% python3 -q
>>> import numpy as np
>>> from numpy import linalg as LA
>>> np.set_printoptions(suppress=True, linewidth=100)
>>> def rnd(a):
...     return np.round(a, 2) + 0
... 
>>> F = np.loadtxt("x.csv", delimiter=",")
>>> F
array([[ 0.,  0.,  0., -1., -1.,  0., -1.,  0.,  0., -1.],
       [ 0.,  0., -1.,  0.,  0., -1.,  0., -1., -1.,  0.],
       [ 0., -1.,  0.,  0.,  0., -1.,  0., -1., -1.,  0.],
       [-1.,  0.,  0.,  0., -1.,  0., -1.,  0.,  0., -1.],
       [-1.,  0.,  0., -1.,  0.,  0., -1.,  0.,  0., -1.],
       [ 0., -1., -1.,  0.,  0.,  0.,  0., -1., -1.,  0.],
       [-1.,  0.,  0., -1., -1.,  0.,  0.,  0.,  0., -1.],
       [ 0., -1., -1.,  0.,  0., -1.,  0.,  0., -1.,  0.],
       [ 0., -1., -1.,  0.,  0., -1.,  0., -1.,  0.,  0.],
       [-1.,  0.,  0., -1., -1.,  0., -1.,  0.,  0.,  0.]])
>>> w, vecs = LA.eigh(F)
>>> rnd(LA.eigvalsh(F + 3 * np.eye(10)))
array([-1., -1.,  4.,  4.,  4.,  4.,  4.,  4.,  4.,  4.])
>>> (w > 1e-8).sum(), (w < -1e-8).sum()
(np.int64(8), np.int64(2))
>>> rnd(vecs.T @ vecs)
array([[1., 0., 0., 0., 0., 0., 0., 0., 0., 0.],
       [0., 1., 0., 0., 0., 0., 0., 0., 0., 0.],
       [0., 0., 1., 0., 0., 0., 0., 0., 0., 0.],
       [0., 0., 0., 1., 0., 0., 0., 0., 0., 0.],
       [0., 0., 0., 0., 1., 0., 0., 0., 0., 0.],
       [0., 0., 0., 0., 0., 1., 0., 0., 0., 0.],
       [0., 0., 0., 0., 0., 0., 1., 0., 0., 0.],
       [0., 0., 0., 0., 0., 0., 0., 1., 0., 0.],
       [0., 0., 0., 0., 0., 0., 0., 0., 1., 0.],
       [0., 0., 0., 0., 0., 0., 0., 0., 0., 1.]])
>>> rnd(w.sum()), np.trace(F)
(np.float64(0.0), np.float64(0.0))
